In [1]: import numpy as np

In [2]: import numpy.linalg as la

In [3]: np.set_printoptions(precision=2, suppress=True, linewidth=160, floatmode="fixed")

In [4]: m1 = np.load("layer12.npy")

In [5]: m1
Out[5]: 
array([[18, 20,  6],
       [20, 26,  6],
       [ 6,  6,  5]])

In [6]: r0 = np.array([-6, -5, -3])

In [7]: A2 = m1 + np.outer(r0, np.eye(3)[0])

In [8]: A2
Out[8]: 
array([[12.00, 20.00,  6.00],
       [15.00, 26.00,  6.00],
       [ 3.00,  6.00,  5.00]])

In [9]: la.matrix_rank(A2 - m1)
Out[9]: np.int64(1)

In [10]: round(la.det(A2) / la.det(m1), 2), np.round(1 + la.solve(m1, r0)[0], 2)
Out[10]: (np.float64(0.31), np.float64(0.31))

In [11]: r0, r1 = A2[1], A2[2]

In [12]: r0 @ r1
Out[12]: np.float64(231.0)

In [13]: p = (r0 @ r1) / (r0 @ r0) * r0

In [14]: np.outer(r0, r1)
Out[14]: 
array([[ 45.00,  90.00,  75.00],
       [ 78.00, 156.00, 130.00],
       [ 18.00,  36.00,  30.00]])

In [15]: round((r1 - p) @ r0, 2)
Out[15]: np.float64(0.0)

In [16]: p
Out[16]: array([3.70, 6.41, 1.48])

In [17]: la.cond(m1) > 100
Out[17]: np.False_

In [18]: la.matrix_rank(m1, rtol=0.1)
Out[18]: np.int64(1)

In [19]: np.argsort(-la.norm(m1, axis=0).round(6), kind="stable")[:3]
Out[19]: array([1, 0, 2])

In [20]: J = np.load("w.npy")

In [21]: J
Out[21]: 
array([[ 0,  0,  2, -2],
       [ 0,  1,  0,  0],
       [-1,  0, -1,  2],
       [ 2,  0, -1,  0]])

In [22]: rng = np.random.default_rng(178)

In [23]: labels = rng.permutation(4)

In [24]: A2 = J[:, labels] * rng.choice([-1, 1], 4)

In [25]: A2
Out[25]: 
array([[ 2,  0,  0, -2],
       [ 0,  0, -1,  0],
       [-1,  1,  0,  2],
       [-1, -2,  0,  0]])

In [26]: U, _, Vt = la.svd(J.T @ A2)

In [27]: np.round(U @ Vt, 2) + 0
Out[27]: 
array([[ 0.00, -1.00,  0.00,  0.00],
       [ 0.00,  0.00, -1.00,  0.00],
       [ 1.00,  0.00,  0.00,  0.00],
       [ 0.00,  0.00,  0.00,  1.00]])

In [28]: labels
Out[28]: array([2, 0, 1, 3])

In [29]: vec = np.array([-4, -5, -3, 4])

In [30]: h = np.maximum(J @ vec, 0)

In [31]: J * (h > 1e-9)[:, None]
Out[31]: 
array([[ 0,  0,  0,  0],
       [ 0,  0,  0,  0],
       [-1,  0, -1,  2],
       [ 0,  0,  0,  0]])

In [32]: np.maximum(J @ vec, 0) - np.maximum(-J @ vec, 0)
Out[32]: array([-14,  -5,  15,  -5])

In [33]: A2 = np.array([[-1, -3], [1, -3], [1, 1], [-2, 3]])

In [34]: basis = np.array([[1, 1, 2, -1, 2, -1, 2], [-1, 1, -2, 1, 1, 0, -2]])

In [35]: A = A2 @ basis

In [36]: A
Out[36]: 
array([[  2,  -4,   4,  -2,  -5,   1,   4],
       [  4,  -2,   8,  -4,  -1,  -1,   8],
       [  0,   2,   0,   0,   3,  -1,   0],
       [ -5,   1, -10,   5,  -1,   2, -10]])

In [37]: la.lstsq(A[:-1].T, A[-1])[2]
Out[37]: np.int32(2)

In [38]: np.allclose(A[:-1].T @ la.lstsq(A[:-1].T, A[-1])[0], A[-1])
Out[38]: True

In [39]: np.unique(A.round(6), axis=0).shape
Out[39]: (4, 7)

In [40]: A2 = np.array([[-1, -3, 2],
    ...:     [1, -1, -1],
    ...:     [0, -2, 0],
    ...:     [-2, -2, 3],
    ...:     [-3, 3, 1],
    ...:     [3, 1, 1],
    ...:     [0, 2, 0]])

In [41]: np.einsum("ik,kj->ji", A, A2)
Out[41]: 
array([[ 16,   2, -10,   5],
       [-12,  -6,   6,   3],
       [ -2,  -4,   0,   5]])

In [42]: A @ A2
Out[42]: 
array([[ 16, -12,  -2],
       [  2,  -6,  -4],
       [-10,   6,   0],
       [  5,   3,   5]])

In [43]: np.einsum("ij,ij->i", A, A)
Out[43]: array([ 82, 166,  14, 256])

In [44]: U, sv, Vt = la.svd(A)

In [45]: vecs = Vt[:(sv > 1e-8).sum()]

In [46]: vec = A[1] + 5 * A[3] + rng.integers(2) * np.eye(7)[5]

In [47]: vec
Out[47]: array([-21.00,   3.00, -42.00,  21.00,  -6.00,  10.00, -42.00])

In [48]: np.round(la.norm(vec - vecs.T @ vecs @ vec), 2)
Out[48]: np.float64(0.96)

In [49]: la.matrix_rank(np.vstack([A, vec]))
Out[49]: np.int64(3)

In [50]: np.argsort(-la.norm(A, axis=0).round(6), kind="stable")[:3]
Out[50]: array([2, 6, 0])

In [51]: [round(float(x), 2) for x in la.svd(A, compute_uv=False)[:3]]
Out[51]: [21.57, 7.25, 0.0]

In [52]: K = np.loadtxt("block3.csv", delimiter=",")

In [53]: K
Out[53]: 
array([[-5.00,  1.00,  5.00,  2.00],
       [ 0.00, -4.00,  7.00,  0.00],
       [ 0.00,  0.00,  3.00,  0.00],
       [ 0.00,  0.00,  6.00, -3.00]])

In [54]: r0, r1 = K[1], K[0]

In [55]: r0 @ r0
Out[55]: np.float64(65.0)

In [56]: r0 @ r1
Out[56]: np.float64(31.0)

In [57]: p = (r0 @ r1) / (r0 @ r0) * r0

In [58]: r1 - p
Out[58]: array([-5.00,  2.91,  1.66,  2.00])

In [59]: np.outer(r0, r1)
Out[59]: 
array([[ -0.00,   0.00,   0.00,   0.00],
       [ 20.00,  -4.00, -20.00,  -8.00],
       [-35.00,   7.00,  35.00,  14.00],
       [ -0.00,   0.00,   0.00,   0.00]])

In [60]: la.matrix_rank(np.outer(r0, r1))
Out[60]: np.int64(1)

In [61]: r0 = np.array([6, 8, 3])

In [62]: np.polyval(r0, K[1])
Out[62]: array([  3.00,  67.00, 353.00,   3.00])

In [63]: np.convolve(K[1], r0)
Out[63]: array([  0.00, -24.00,  10.00,  44.00,  21.00,   0.00])

In [64]: A2 = K / np.sqrt((K ** 2).mean(axis=1, keepdims=True))

In [65]: K - K.mean(axis=1, keepdims=True)
Out[65]: 
array([[-5.75,  0.25,  4.25,  1.25],
       [-0.75, -4.75,  6.25, -0.75],
       [-0.75, -0.75,  2.25, -0.75],
       [-0.75, -0.75,  5.25, -3.75]])

In [66]: A2[2]
Out[66]: array([0.00, 0.00, 2.00, 0.00])

In [67]: la.matrix_rank(K - K.mean(axis=1, keepdims=True))
Out[67]: np.int64(3)

In [68]: la.eigvals(K)
Out[68]: array([-5.00, -3.00, -4.00,  3.00])

In [69]: np.einsum("ii->", K)
Out[69]: np.float64(-9.0)

In [70]: arr = np.loadtxt("m.csv", delimiter=",")

In [71]: arr
Out[71]: 
array([[-0.11, -2.24,  0.56, -4.16,  0.25],
       [-0.19,  0.07, -0.12,  0.72, -1.69],
       [ 0.01,  0.07,  0.05,  0.16, -0.38],
       [ 0.00, -5.38,  0.16, -0.91,  0.49],
       [-0.11,  0.12, -0.14, -1.67,  0.08],
       [ 0.08, -0.25,  0.44,  0.46, -0.11],
       [-0.26,  0.43,  0.39,  2.32,  0.62],
       [-0.01, -1.76,  0.16, -0.65,  0.50],
       [-0.10, -1.18, -0.17,  0.77, -0.03],
       [ 0.07,  1.60,  0.27, -0.24,  0.28],
       [ 0.24, -0.92,  0.15,  1.18, -0.19],
       [ 0.14,  3.01,  0.48, -0.29, -0.51],
       [ 0.04,  4.67, -0.24,  0.82, -0.44],
       [-0.12, -3.56, -0.08,  1.21,  0.24],
       [ 0.20, -6.87, -0.21, -2.23, -0.06],
       [-0.21,  5.76,  0.17,  1.15, -0.08],
       [ 0.22,  3.20,  0.36,  0.88,  0.52]])

In [72]: vec = np.array([4, 8, 1, 6, 8])

In [73]: target = arr @ vec

In [74]: la.lstsq(arr, target)[0]
Out[74]: array([4.00, 8.00, 1.00, 6.00, 8.00])

In [75]: target = target + 0.02 * rng.normal(size=17)

In [76]: target
Out[76]: array([-40.75,  -9.57,  -1.46, -44.45,  -9.04,   0.65,  21.64, -13.85,  -5.62,  14.17,  -0.67,  19.26,  38.71, -19.85, -68.18,  51.65,  36.26])

In [77]: b, *_ = la.lstsq(arr, target)

In [78]: b.round()
Out[78]: array([4.00, 8.00, 1.00, 6.00, 8.00])

In [79]: A2 = np.c_[arr[:, :3] @ np.array([[2, 1, 3], [2, -1, -3], [-2, 3, 1]]), np.array([3, 5, 2, 5, 3, 3, 2, 0, 4, 3, 3, 5, 4, 4, 5, 1, 3])]

In [80]: A2
Out[80]: 
array([[ -5.82,   3.81,   6.95,   3.00],
       [  0.00,  -0.62,  -0.90,   5.00],
       [  0.06,   0.09,  -0.13,   2.00],
       [-11.08,   5.86,  16.30,   5.00],
       [  0.30,  -0.65,  -0.83,   3.00],
       [ -1.22,   1.65,   1.43,   3.00],
       [ -0.44,   0.48,  -1.68,   2.00],
       [ -3.86,   2.23,   5.41,   0.00],
       [ -2.22,   0.57,   3.07,   4.00],
       [  2.80,  -0.72,  -4.32,   3.00],
       [ -1.66,   1.61,   3.63,   3.00],
       [  5.34,  -1.43,  -8.13,   5.00],
       [  9.90,  -5.35, -14.13,   4.00],
       [ -7.20,   3.20,  10.24,   4.00],
       [-12.92,   6.44,  21.00,   5.00],
       [ 10.76,  -5.46, -17.74,   1.00],
       [  6.12,  -1.90,  -8.58,   3.00]])

In [81]: la.norm(la.qr(arr)[0].T @ A2, axis=0) ** 2 / ((A2 ** 2).sum(axis=0) + 1e-12)
Out[81]: array([1.00, 1.00, 1.00, 0.33])

In [82]: D = la.norm(A2[:, None] - A2[None], axis=-1)

In [83]: la.matrix_rank(D ** 2)
Out[83]: np.int64(6)

In [84]: D[8].round(6).argsort(kind="stable")[:4]
Out[84]: array([ 8, 10,  5,  2])

In [85]: np.flatnonzero(D[8] < D.mean() / 2)
Out[85]: array([ 0,  1,  2,  4,  5,  6,  7,  8, 10])

In [86]: labels = rng.permutation(5)

In [87]: A2 = arr[:, labels] * rng.choice([-1, 1], 5)

In [88]: A2
Out[88]: 
array([[-4.16, -0.11,  0.25,  0.56, -2.24],
       [ 0.72, -0.19, -1.69, -0.12,  0.07],
       [ 0.16,  0.01, -0.38,  0.05,  0.07],
       [-0.91,  0.00,  0.49,  0.16, -5.38],
       [-1.67, -0.11,  0.08, -0.14,  0.12],
       [ 0.46,  0.08, -0.11,  0.44, -0.25],
       [ 2.32, -0.26,  0.62,  0.39,  0.43],
       [-0.65, -0.01,  0.50,  0.16, -1.76],
       [ 0.77, -0.10, -0.03, -0.17, -1.18],
       [-0.24,  0.07,  0.28,  0.27,  1.60],
       [ 1.18,  0.24, -0.19,  0.15, -0.92],
       [-0.29,  0.14, -0.51,  0.48,  3.01],
       [ 0.82,  0.04, -0.44, -0.24,  4.67],
       [ 1.21, -0.12,  0.24, -0.08, -3.56],
       [-2.23,  0.20, -0.06, -0.21, -6.87],
       [ 1.15, -0.21, -0.08,  0.17,  5.76],
       [ 0.88,  0.22,  0.52,  0.36,  3.20]])

In [89]: U, _, Vt = la.svd(arr.T @ A2)

In [90]: labels
Out[90]: array([3, 0, 4, 2, 1])

In [91]: np.round(la.lstsq(arr, A2)[0], 2) + 0
Out[91]: 
array([[0.00, 1.00, 0.00, 0.00, 0.00],
       [0.00, 0.00, 0.00, 0.00, 1.00],
       [0.00, 0.00, 0.00, 1.00, 0.00],
       [1.00, 0.00, 0.00, 0.00, 0.00],
       [0.00, 0.00, 1.00, 0.00, 0.00]])

In [92]: rank = la.matrix_rank(A)

In [93]: rank
Out[93]: np.int64(2)

In [94]: N = la.svd(A)[2][rank:].T

In [95]: [int(la.matrix_rank(np.delete(A, i, axis=0))) for i in range(4)]
Out[95]: [2, 2, 2, 2]

In [96]: la.matrix_rank(A.T @ A), la.matrix_rank(A @ A.T)
Out[96]: (np.int64(2), np.int64(2))

In [97]: np.allclose(A @ N, 0)
Out[97]: True

In [98]: N @ N.T
Out[98]: 
array([[ 0.90,  0.03, -0.20,  0.10, -0.01,  0.03, -0.20],
       [ 0.03,  0.71,  0.06, -0.03, -0.43,  0.13,  0.06],
       [-0.20,  0.06,  0.61,  0.20, -0.01,  0.07, -0.39],
       [ 0.10, -0.03,  0.20,  0.90,  0.01, -0.03,  0.20],
       [-0.01, -0.43, -0.01,  0.01,  0.36,  0.22, -0.01],
       [ 0.03,  0.13,  0.07, -0.03,  0.22,  0.92,  0.07],
       [-0.20,  0.06, -0.39,  0.20, -0.01,  0.07,  0.61]])

In [99]: X = np.load("data.npy")

In [100]: X
Out[100]: 
array([[1, 0, 0, 0, 0, 0],
       [0, 0, 1, 0, 0, 0],
       [0, 0, 0, 1, 0, 0],
       [0, 3, 0, 0, 0, 0],
       [0, 0, 0, 0, 0, 1],
       [0, 0, 0, 0, 0, 0]])

In [101]: # rank 5

In [102]: w1 = np.array([[5, 4], [7, 2], [8, -9], [9, -5], [1, 6], [8, 1]])

In [103]: b = np.array([0, 3])

In [104]: hid = np.maximum(X @ w1 + b, 0)

In [105]: (hid > 0).mean(axis=0)
Out[105]: array([0.83, 0.67])

In [106]: hid
Out[106]: 
array([[ 5,  7],
       [ 8,  0],
       [ 9,  0],
       [21,  9],
       [ 8,  4],
       [ 0,  3]])

In [107]: basis = np.array([[0, 1, -1], [-2, -2, -2]])

In [108]: w1 @ basis
Out[108]: 
array([[ -8,  -3, -13],
       [ -4,   3, -11],
       [ 18,  26,  10],
       [ 10,  19,   1],
       [-12, -11, -13],
       [ -2,   6, -10]])

In [109]: A2 = hid / la.norm(hid, axis=1, keepdims=True)

In [110]: cov = A2 @ A2.T

In [111]: np.round(np.degrees(np.arccos(np.clip(cov[0, 2], -1, 1))), 2)
Out[111]: np.float64(54.46)

In [112]: cov[0]
Out[112]: array([1.00, 0.58, 0.58, 0.85, 0.88, 0.81])

In [113]: (cov - 2 * np.eye(6)).round(6).argmax(axis=1)
Out[113]: array([4, 2, 1, 4, 3, 0])

In [114]: A2 = X + rng.integers(-2, 3, (6, 5)) @ rng.integers(-2, 3, (5, 6))

In [115]: A2
Out[115]: 
array([[ 2,  2,  6,  5,  2, -3],
       [10,  5, -3,  2, -2, -1],
       [ 5,  1, -3, -1, -8, -6],
       [-3,  3,  7,  2,  4,  0],
       [ 6,  3,  0,  6,  2, -2],
       [ 6,  3,  0,  3, -2, -4]])

In [116]: la.matrix_rank(A2 - X, tol=1e-8)
Out[116]: np.int64(5)

In [117]: np.round(la.svd(A2 - X, compute_uv=False), 2) + 0
Out[117]: array([18.94, 13.79,  7.57,  2.67,  0.68,  0.00])

In [118]: labels = rng.integers(0, 3, 5)

In [119]: data = (labels[:, None] == labels) * -3 + np.eye(5)

In [120]: data
Out[120]: 
array([[-2.00,  0.00,  0.00,  0.00,  0.00],
       [ 0.00, -2.00, -3.00, -3.00, -3.00],
       [ 0.00, -3.00, -2.00, -3.00, -3.00],
       [ 0.00, -3.00, -3.00, -2.00, -3.00],
       [ 0.00, -3.00, -3.00, -3.00, -2.00]])

In [121]: ev, vecs = la.eigh(data)

In [122]: vecs @ np.diag(ev) @ vecs.T
Out[122]: 
array([[-2.00,  0.00,  0.00,  0.00,  0.00],
       [ 0.00, -2.00, -3.00, -3.00, -3.00],
       [ 0.00, -3.00, -2.00, -3.00, -3.00],
       [ 0.00, -3.00, -3.00, -2.00, -3.00],
       [ 0.00, -3.00, -3.00, -3.00, -2.00]])

In [123]: round(ev.sum(), 2), np.trace(data)
Out[123]: (np.float64(-10.0), np.float64(-10.0))

In [124]: np.round(vecs.T @ data @ vecs, 2) + 0
Out[124]: 
array([[-11.00,   0.00,   0.00,   0.00,   0.00],
       [  0.00,  -2.00,   0.00,   0.00,   0.00],
       [  0.00,   0.00,   1.00,   0.00,   0.00],
       [  0.00,   0.00,   0.00,   1.00,   0.00],
       [  0.00,   0.00,   0.00,   0.00,   1.00]])

In [125]: U, sv, Vt = la.svd(data, full_matrices=False)

In [126]: np.allclose(U * sv @ Vt, data)
Out[126]: True

In [127]: U.shape, sv.shape, Vt.shape
Out[127]: ((5, 5), (5,), (5, 5))

In [128]: (sv > 1e-8).sum()
Out[128]: np.int64(5)

In [129]: ev, vecs = la.eigh(data)

In [130]: vec = np.array([6, 8, 0, 9, 1])

In [131]: np.abs(data).sum(axis=1).max(), np.round(np.abs(ev).max(), 2)
Out[131]: (np.float64(11.0), np.float64(11.0))

In [132]: feats = np.load("case10.npy")

In [133]: feats
Out[133]: 
array([[-0.30, -0.90, -0.20, -1.60, -1.30, -0.70],
       [-0.20, -0.20,  0.10, -0.40, -1.90,  0.00],
       [-0.39, -0.19,  0.12, -0.35, -1.88,  0.03],
       [-0.70,  2.20, -0.60, -0.60,  0.80,  0.10]])

In [134]: A2 = feats / np.sqrt((feats ** 2).mean(axis=1, keepdims=True))

In [135]: la.norm(A2, axis=1)
Out[135]: array([2.45, 2.45, 2.45, 2.45])

In [136]: la.matrix_rank(A2) == la.matrix_rank(feats)
Out[136]: np.True_

In [137]: feats - feats.mean(axis=1, keepdims=True)
Out[137]: 
array([[ 0.53, -0.07,  0.63, -0.77, -0.47,  0.13],
       [ 0.23,  0.23,  0.53,  0.03, -1.47,  0.43],
       [ 0.05,  0.25,  0.56,  0.09, -1.44,  0.47],
       [-0.90,  2.00, -0.80, -0.80,  0.60, -0.10]])

In [138]: def softmax(z):
     ...:     e = np.exp(z - z.max(axis=-1, keepdims=True))
     ...:     return e / e.sum(axis=-1, keepdims=True)
     ...: 

In [139]: softmax(feats[0])
Out[139]: array([0.25, 0.14, 0.28, 0.07, 0.09, 0.17])

In [140]: softmax(feats[0] + -2)
Out[140]: array([0.25, 0.14, 0.28, 0.07, 0.09, 0.17])

In [141]: scores = feats @ feats.T / np.sqrt(6)

In [142]: softmax(scores + np.triu(np.full(scores.shape, -np.inf), 1))
Out[142]: 
array([[1.00, 0.00, 0.00, 0.00],
       [0.45, 0.55, 0.00, 0.00],
       [0.28, 0.36, 0.36, 0.00],
       [0.03, 0.03, 0.03, 0.91]])
